% ipython --no-banner

In [1]: import numpy as np

In [2]: from numpy import linalg as LA

In [3]: np.set_printoptions(precision=2, suppress=True, linewidth=120)

In [4]: E = np.loadtxt("block10.csv", delimiter=",")

In [5]: print(E)
[[9. 0. 0. 0.]
 [5. 7. 0. 0.]
 [5. 7. 0. 0.]
 [4. 2. 4. 2.]]

In [6]: # row 2 repeats row 1

In [7]: r = LA.matrix_rank(E)

In [8]: print(r)
3

In [9]: N = LA.svd(E)[2][r:].T

In [10]: print([int(LA.matrix_rank(np.delete(E, i, axis=0))) for i in range(4)])
[2, 3, 3, 2]

In [11]: print(np.allclose(E @ N, 0))
True

In [12]: print([int(LA.matrix_rank(E[:i])) for i in range(1, len(E) + 1)])
[1, 2, 2, 3]

In [13]: print(N.shape)
(4, 1)

In [14]: print(np.round(E @ N, 2) + 0)
[[0.]
 [0.]
 [0.]
 [0.]]

In [15]: print(LA.matrix_rank(E.T @ E), LA.matrix_rank(E @ E.T))
3 3

In [16]: U, sv, Vt = LA.svd(E)

In [17]: evecs = Vt[:(sv > 1e-8).sum()]

In [18]: rng = np.random.default_rng(4133)

In [19]: vec = E[2] + 4 * E[3] + rng.integers(2) * np.eye(4)[2]

In [20]: print(vec)
[21. 15. 16.  8.]

In [21]: print(np.allclose(evecs.T @ evecs @ vec, vec))
True

In [22]: print(round(LA.norm(vec - evecs.T @ evecs @ vec), 2))
0.0

In [23]: print(np.diag(evecs.T @ evecs))
[1.  1.  0.8 0.2]

In [24]: print(np.round(evecs.T @ evecs, 2) + 0)
[[1.  0.  0.  0. ]
 [0.  1.  0.  0. ]
 [0.  0.  0.8 0.4]
 [0.  0.  0.4 0.2]]

In [25]: print([int(LA.matrix_rank(LA.matrix_power(E, p))) for p in range(1, 5)])
[3, 3, 3, 3]

In [26]: print(LA.matrix_power(E - np.diag(np.diag(E)), 4))
[[0. 0. 0. 0.]
 [0. 0. 0. 0.]
 [0. 0. 0. 0.]
 [0. 0. 0. 0.]]

In [27]: proj = np.triu(np.array([[-3, 0, -3, -1], [0, -1, -2, -1], [0, 1, 2, -1], [-2, 1, -1, -2]]), 1) + np.eye(4)

In [28]: A2 = proj @ E @ LA.inv(proj)

In [29]: print(LA.matrix_rank(A2))
3

In [30]: print(np.trace(A2), np.trace(E))
18.0 18.0

In [31]: t3 = np.stack([E, -3 * E, E[::-1]])

In [32]: print(t3.shape)
(3, 4, 4)

In [33]: print((t3 @ E.T).shape)
(3, 4, 4)

In [34]: print(LA.matrix_rank(t3.reshape(3, -1)))
2

In [35]: print(LA.matrix_rank(t3))
[3 3 3]

In [36]: M = np.load("m.npy")

In [37]: print(M)
[[1.   0.7  0.49 0.34]
 [0.7  1.   0.7  0.49]
 [0.49 0.7  1.   0.7 ]
 [0.34 0.49 0.7  1.  ]]

In [38]: C2 = M.T @ M

In [39]: print((M @ M.T).shape)
(4, 4)

In [40]: print(C2)
[[1.85 1.91 1.71 1.37]
 [1.91 2.22 2.09 1.71]
 [1.71 2.09 2.22 1.91]
 [1.37 1.71 1.91 1.85]]

In [41]: print(np.diag(C2))
[1.85 2.22 2.22 1.85]

In [42]: vec = np.ones(4)

In [43]: for _ in range(4):
    ...:     vec = M @ vec
    ...:     vec /= LA.norm(vec)
    ...:     print(round(vec @ M @ vec, 2))
    ...: 
2.72
2.72
2.72
2.72

In [44]: print(vec)
[0.46 0.54 0.54 0.46]

In [45]: print(round(LA.eigvalsh(M)[-1], 2))
2.72

In [46]: lab = rng.permutation(4)

In [47]: print(lab)
[0 1 3 2]

In [48]: A2 = M[lab][:, lab]

In [49]: print(A2)
[[1.   0.7  0.34 0.49]
 [0.7  1.   0.49 0.7 ]
 [0.34 0.49 1.   0.7 ]
 [0.49 0.7  0.7  1.  ]]

In [50]: print(np.allclose(A2, M))
False

In [51]: print(np.trace(A2))
4.0

In [52]: proj = np.triu(np.array([[3, 2, 0, 3], [2, 2, 0, 2], [1, 1, 0, 3], [0, 2, 0, 1]]), 1) + np.eye(4)

In [53]: A2 = proj @ M @ LA.inv(proj)

In [54]: print(LA.matrix_rank(A2))
4

In [55]: def softmax(z):
    ...:     e = np.exp(z - z.max(axis=-1, keepdims=True))
    ...:     return e / e.sum(axis=-1, keepdims=True)
    ...: 

In [56]: print(softmax(M[1] + -1))
[0.24 0.32 0.24 0.19]

In [57]: print(softmax(10 * M[1]))
[0.05 0.9  0.05 0.01]

In [58]: print(softmax(M[1]))
[0.24 0.32 0.24 0.19]

In [59]: scores = M @ M.T / np.sqrt(4)

In [60]: print(softmax(scores))
[[0.27 0.28 0.25 0.21]
 [0.24 0.28 0.26 0.22]
 [0.22 0.26 0.28 0.24]
 [0.21 0.25 0.28 0.27]]

In [61]: print(softmax(scores)[1] @ M)
[0.64 0.74 0.73 0.62]

In [62]: A2 = np.array([[-9, -7], [-4, 6]])

In [63]: arr = np.kron(np.eye(2, dtype=int), A2)

In [64]: print(arr)
[[-9 -7  0  0]
 [-4  6  0  0]
 [ 0  0 -9 -7]
 [ 0  0 -4  6]]

In [65]: print(round(float(np.abs(LA.eigvals(arr)).max()), 2))
10.68

In [66]: print((arr + arr.T) / 2)
[[-9.  -5.5  0.   0. ]
 [-5.5  6.   0.   0. ]
 [ 0.   0.  -9.  -5.5]
 [ 0.   0.  -5.5  6. ]]

In [67]: print(np.allclose(arr @ arr.T, arr.T @ arr))
False

In [68]: print(arr @ arr)
[[109  21   0   0]
 [ 12  64   0   0]
 [  0   0 109  21]
 [  0   0  12  64]]

In [69]: A2 = np.array([[4, 5], [1, 7], [5, 5], [1, 6]])

In [70]: print(arr @ A2)
[[-43 -94]
 [-10  22]
 [-52 -87]
 [-14  16]]

In [71]: print(np.einsum("ij->j", arr))
[-13  -1 -13  -1]

In [72]: print(np.einsum("ik,kj->ji", arr, A2))
[[-43 -10 -52 -14]
 [-94  22 -87  16]]

In [73]: print(np.vstack([arr, A2.T]).shape)
(6, 4)

In [74]: print(np.einsum("ik,kj->ij", arr, A2))
[[-43 -94]
 [-10  22]
 [-52 -87]
 [-14  16]]

In [75]: print(np.einsum("ij,ij->i", arr, arr))
[130  52 130  52]

In [76]: print(LA.matrix_rank(np.vstack([arr, A2.T])))
4

In [77]: feats = np.load("mat.npy")

In [78]: print(feats)
[[1.   0.9  0.81 0.73]
 [0.9  1.   0.9  0.81]
 [0.81 0.9  1.   0.9 ]
 [0.73 0.81 0.9  1.  ]]

In [79]: # symmetric

In [80]: lab = rng.permutation(4)

In [81]: print(lab)
[1 3 2 0]

In [82]: A2 = feats[lab][:, lab]

In [83]: print(np.diag(A2))
[1. 1. 1. 1.]

In [84]: print(A2)
[[1.   0.81 0.9  0.9 ]
 [0.81 1.   0.9  0.73]
 [0.9  0.9  1.   0.81]
 [0.9  0.73 0.81 1.  ]]

In [85]: print(round(LA.det(A2), 2), np.round(LA.det(feats[lab]), 2))
0.01 0.01

In [86]: print(np.allclose(A2, feats))
False

In [87]: print(np.trace(A2))
4.0

In [88]: m1 = np.load("x.npy")

In [89]: print(m1)
[[ 3 -2  2]
 [-3  3 -2]
 [ 3 -2  1]]

In [90]: print(m1.sum(axis=1))
[ 3 -2  2]

In [91]: print(m1.sum(axis=0))
[ 3 -1  1]

In [92]: print(np.unravel_index(np.abs(m1).argmax(), m1.shape))
(np.int64(0), np.int64(0))

In [93]: print(LA.matrix_rank(m1))
3

In [94]: print(np.diff(m1, axis=0))
[[-6  5 -4]
 [ 6 -5  3]]

In [95]: A2 = np.array([[2, 0], [0, 2], [0, 1]])

In [96]: print(LA.matrix_rank(m1 @ A2))
2

In [97]: A2 @ m1
ValueError: matmul: Input operand 1 has a mismatch in its core dimension 0, with gufunc signature (n?,k),(k,m?)->(n?,m?) (size 3 is different from 2)


In [98]: print(np.einsum("ik,kj->ij", m1, A2))
[[ 6 -2]
 [-6  4]
 [ 6 -3]]

In [99]: print(m1 @ A2)
[[ 6 -2]
 [-6  4]
 [ 6 -3]]

In [100]: print(np.einsum("ik,kj->ji", m1, A2))
[[ 6 -6  6]
 [-2  4 -3]]

In [101]: print(A2.T @ m1.T)
[[ 6 -6  6]
 [-2  4 -3]]

In [102]: print(LA.matrix_rank(np.vstack([m1, A2.T])))
3

In [103]: print(np.allclose(m1 @ m1.T, m1.T @ m1))
False

In [104]: r0 = np.array([2, 3, 2])

In [105]: X = np.outer(rng.normal(size=25), r0) + 0.05 * rng.normal(size=(25, 3))

In [106]: print(X)
[[ 2.    2.93  1.93]
 [-1.37 -2.06 -1.35]
 [-3.77 -5.63 -3.78]
 [-0.43 -0.73 -0.38]
 [-0.47 -0.59 -0.48]
 [-0.57 -0.84 -0.61]
 [ 0.09  0.11  0.01]
 [-0.61 -0.82 -0.7 ]
 [ 0.63  1.03  0.7 ]
 [ 0.04  0.03  0.03]
 [ 0.26  0.42  0.17]
 [-0.65 -0.9  -0.61]
 [-5.96 -9.04 -6.07]
 [ 0.63  1.02  0.57]
 [ 1.18  1.71  1.21]
 [ 1.29  1.97  1.22]
 [ 1.03  1.5   1.18]
 [ 2.8   4.2   2.77]
 [-4.66 -7.01 -4.75]
 [ 3.45  5.15  3.48]
 [-1.88 -2.87 -1.87]
 [ 0.37  0.57  0.35]
 [ 0.6   0.88  0.57]
 [-0.82 -1.21 -0.77]
 [-2.5  -3.75 -2.47]]

In [107]: Ac = (X - X.mean(axis=0)) / X.std(axis=0)

In [108]: print(Ac.std(axis=0))
[1. 1. 1.]

In [109]: beta = LA.lstsq(np.delete(Ac, 0, axis=1), Ac[:, 0])[0]

In [110]: print(beta)
[0.71 0.29]

In [111]: print(np.abs(LA.svd(X)[2][-1]))
[0.88 0.41 0.25]

In [112]: print(LA.cond(X) > 100)
True

In [113]: print(round(LA.norm(X, 2) / LA.norm(X), 2))
1.0

In [114]: Ac = X - X.mean(axis=0)

In [115]: U, sv, Vt = LA.svd(Ac, full_matrices=False)

In [116]: print(LA.matrix_rank(Ac))
3

In [117]: print(np.round((sv ** 2).sum() ** 2 / (sv ** 4).sum(), 2))
1.0

In [118]: print(np.searchsorted(np.cumsum(sv ** 2) / (sv ** 2).sum(), 0.9) + 1)
1

In [119]: A2 = M + rng.integers(-2, 3, (4, 1)) @ rng.integers(-2, 3, (1, 4))

In [120]: print(A2)
[[ 2.    2.7   2.49 -1.66]
 [ 2.7   5.    4.7  -3.51]
 [ 2.49  4.7   5.   -3.3 ]
 [-0.66 -1.51 -1.3   3.  ]]

In [121]: print(A2 - M)
[[ 1.  2.  2. -2.]
 [ 2.  4.  4. -4.]
 [ 2.  4.  4. -4.]
 [-1. -2. -2.  2.]]

In [122]: W0 = np.loadtxt("dump.csv", delimiter=",")

In [123]: print(W0)
[[1. 0. 0.]
 [0. 1. 0.]
 [0. 0. 1.]]

In [124]: print(np.kron(np.eye(2, dtype=int), W0))
[[1. 0. 0. 0. 0. 0.]
 [0. 1. 0. 0. 0. 0.]
 [0. 0. 1. 0. 0. 0.]
 [0. 0. 0. 1. 0. 0.]
 [0. 0. 0. 0. 1. 0.]
 [0. 0. 0. 0. 0. 1.]]

In [125]: print(np.round(LA.eigvals(W0).sum().real, 2))
3.0

In [126]: print(np.round(LA.det(W0.T), 2))
1.0

In [127]: J = np.load("sample19.npy")

In [128]: print(J)
[[ 0  0]
 [ 0 -3]]

In [129]: # row 1 dominates

In [130]: evals, evecs = LA.eigh(J)

In [131]: vec = np.array([2, -1])

In [132]: print(LA.eigvalsh(J[1:, 1:]))
[-3.]

In [133]: print(evecs * np.abs(evals) @ evecs.T)
[[0. 0.]
 [0. 3.]]

In [134]: A2 = np.array([[-1, -1, 0], [-2, -1, 3]])

In [135]: cent = np.kron(A2, arr)

In [136]: print(cent)
[[  9   7   0   0   9   7   0   0   0   0   0   0]
 [  4  -6   0   0   4  -6   0   0   0   0   0   0]
 [  0   0   9   7   0   0   9   7   0   0   0   0]
 [  0   0   4  -6   0   0   4  -6   0   0   0   0]
 [ 18  14   0   0   9   7   0   0 -27 -21   0   0]
 [  8 -12   0   0   4  -6   0   0 -12  18   0   0]
 [  0   0  18  14   0   0   9   7   0   0 -27 -21]
 [  0   0   8 -12   0   0   4  -6   0   0 -12  18]]

In [137]: print(LA.lstsq(E[:-1].T, E[-1])[2])
2

In [138]: print(np.abs(np.diag(LA.qr(E)[1])) > 1e-9)
[ True  True  True False]

In [139]: print(np.unique(E.round(6), axis=0).shape)
(3, 4)

In [140]: print(np.round(E @ LA.pinv(E) @ E, 2) + 0)
[[9. 0. 0. 0.]
 [5. 7. 0. 0.]
 [5. 7. 0. 0.]
 [4. 2. 4. 2.]]

In [141]: print(np.argsort(-LA.norm(J, axis=0).round(6), kind="stable")[:3])
[1 0]

In [142]: print([int(LA.matrix_rank(LA.matrix_power(J, p))) for p in range(1, 3)])
[1, 1]

In [143]: print(LA.matrix_power(J - np.diag(np.diag(J)), 2))
[[0 0]
 [0 0]]

In [144]: print(LA.matrix_rank(J - J[0, 0] * np.eye(2)))
1

In [145]: print(J @ J)
[[0 0]
 [0 9]]
